$ python -q
>>> import numpy as np
>>> np.set_printoptions(precision=2, suppress=True, linewidth=200)
>>> B = np.array([[0, 2], [0, 0], [3, 0], [0, 3], [0, 0], [1, 0]])
>>> W2 = np.array([[0, 1, -2], [2, 1, -3]])
>>> rng = np.random.default_rng(973944)
>>> feats = B @ W2 + 0.1 * rng.normal(size=(6, 3))
>>> print(feats)
[[ 3.95  2.   -6.18]
 [-0.04  0.11 -0.03]
 [-0.07  3.1  -6.07]
 [ 6.09  2.96 -8.99]
 [-0.12  0.01 -0.04]
 [-0.03  0.99 -1.94]]
>>> q, Rm = np.linalg.qr(feats)
>>> round(np.trace(q @ q.T), 2)
np.float64(3.0)
>>> q.round(2) + 0
array([[-0.54, -0.02, -0.58],
       [ 0.01, -0.04,  0.64],
       [ 0.01, -0.95,  0.  ],
       [-0.84,  0.  ,  0.37],
       [ 0.02, -0.02, -0.35],
       [ 0.  , -0.3 , -0.01]])
>>> q.shape, Rm.shape
((6, 3), (3, 3))
>>> x = np.array([2, 3, 9])
>>> target = q @ x
>>> target
array([-6.36,  5.64, -2.83,  1.68, -3.14, -1.02])
>>> np.round(np.linalg.pinv(q) @ q, 2) + 0
array([[1., 0., 0.],
       [0., 1., 0.],
       [0., 0., 1.]])
>>> np.linalg.solve(q.T @ q, q.T @ target)
array([2., 3., 9.])
>>> target = target + 0.3 * rng.normal(size=6)
>>> target
array([-6.26,  5.83, -3.19,  1.12, -3.54, -1.25])
>>> coef, *_ = np.linalg.lstsq(q, target)
>>> coef
array([2.41, 3.41, 8.99])
>>> coef.round()
array([2., 3., 9.])
>>> np.round(q.T @ (target - q @ coef), 2) + 0
array([0., 0., 0.])
>>> np.argsort(-np.linalg.norm(feats, axis=0).round(6), kind="stable")[:3]
array([2, 0, 1])
>>> np.linalg.cond(feats) > 100
np.True_
>>> np.abs(np.linalg.svd(feats)[2][-1])
array([0.23, 0.87, 0.44])
>>> np.linalg.matrix_rank(feats, rtol=0.1)
np.int64(2)
>>> r0, v = feats[4], feats[5]
>>> print(round(r0 @ r0, 2))
0.02
>>> np.round(r0 @ v, 2)
np.float64(0.09)
>>> p = (r0 @ v) / (r0 @ r0) * r0
>>> np.round(np.outer(r0, v), 2) + 0
array([[ 0.  , -0.12,  0.23],
       [ 0.  ,  0.01, -0.02],
       [ 0.  , -0.04,  0.08]])
>>> v - p
array([ 0.63,  0.93, -1.73])
>>> print(p)
[-0.66  0.05 -0.21]
>>> round(np.linalg.norm(r0 + v) ** 2 + np.linalg.norm(r0 - v) ** 2, 2)
np.float64(9.47)
>>> arr = np.loadtxt("arr.csv", delimiter=",")
>>> arr
array([[ 10., -18., -16.,  -4., -14.,   6.,  16., -16.,   6., -18.,   6.],
       [-20.,  36.,  32.,   8.,  28., -12., -32.,  32., -12.,  36., -12.],
       [-15.,  27.,  24.,   6.,  21.,  -9., -24.,  24.,  -9.,  27.,  -9.],
       [ 10., -18., -16.,  -4., -14.,   6.,  16., -16.,   6., -18.,   6.]])
>>> left, sig, Vt = np.linalg.svd(arr)
>>> vecs = Vt[:(sig > 1e-8).sum()]
>>> x = arr[3] + 5 * arr[2] + rng.integers(2) * np.eye(11)[5]
>>> x
array([ -65.,  117.,  104.,   26.,   91.,  -39., -104.,  104.,  -39.,  117.,  -39.])
>>> round(np.linalg.norm(x - vecs.T @ vecs @ x), 2)
np.float64(0.0)
>>> vecs.T @ vecs
array([[ 0.05, -0.1 , -0.09, -0.02, -0.08,  0.03,  0.09, -0.09,  0.03, -0.1 ,  0.03],
       [-0.1 ,  0.18,  0.16,  0.04,  0.14, -0.06, -0.16,  0.16, -0.06,  0.18, -0.06],
       [-0.09,  0.16,  0.14,  0.03,  0.12, -0.05, -0.14,  0.14, -0.05,  0.16, -0.05],
       [-0.02,  0.04,  0.03,  0.01,  0.03, -0.01, -0.03,  0.03, -0.01,  0.04, -0.01],
       [-0.08,  0.14,  0.12,  0.03,  0.11, -0.05, -0.12,  0.12, -0.05,  0.14, -0.05],
       [ 0.03, -0.06, -0.05, -0.01, -0.05,  0.02,  0.05, -0.05,  0.02, -0.06,  0.02],
       [ 0.09, -0.16, -0.14, -0.03, -0.12,  0.05,  0.14, -0.14,  0.05, -0.16,  0.05],
       [-0.09,  0.16,  0.14,  0.03,  0.12, -0.05, -0.14,  0.14, -0.05,  0.16, -0.05],
       [ 0.03, -0.06, -0.05, -0.01, -0.05,  0.02,  0.05, -0.05,  0.02, -0.06,  0.02],
       [-0.1 ,  0.18,  0.16,  0.04,  0.14, -0.06, -0.16,  0.16, -0.06,  0.18, -0.06],
       [ 0.03, -0.06, -0.05, -0.01, -0.05,  0.02,  0.05, -0.05,  0.02, -0.06,  0.02]])
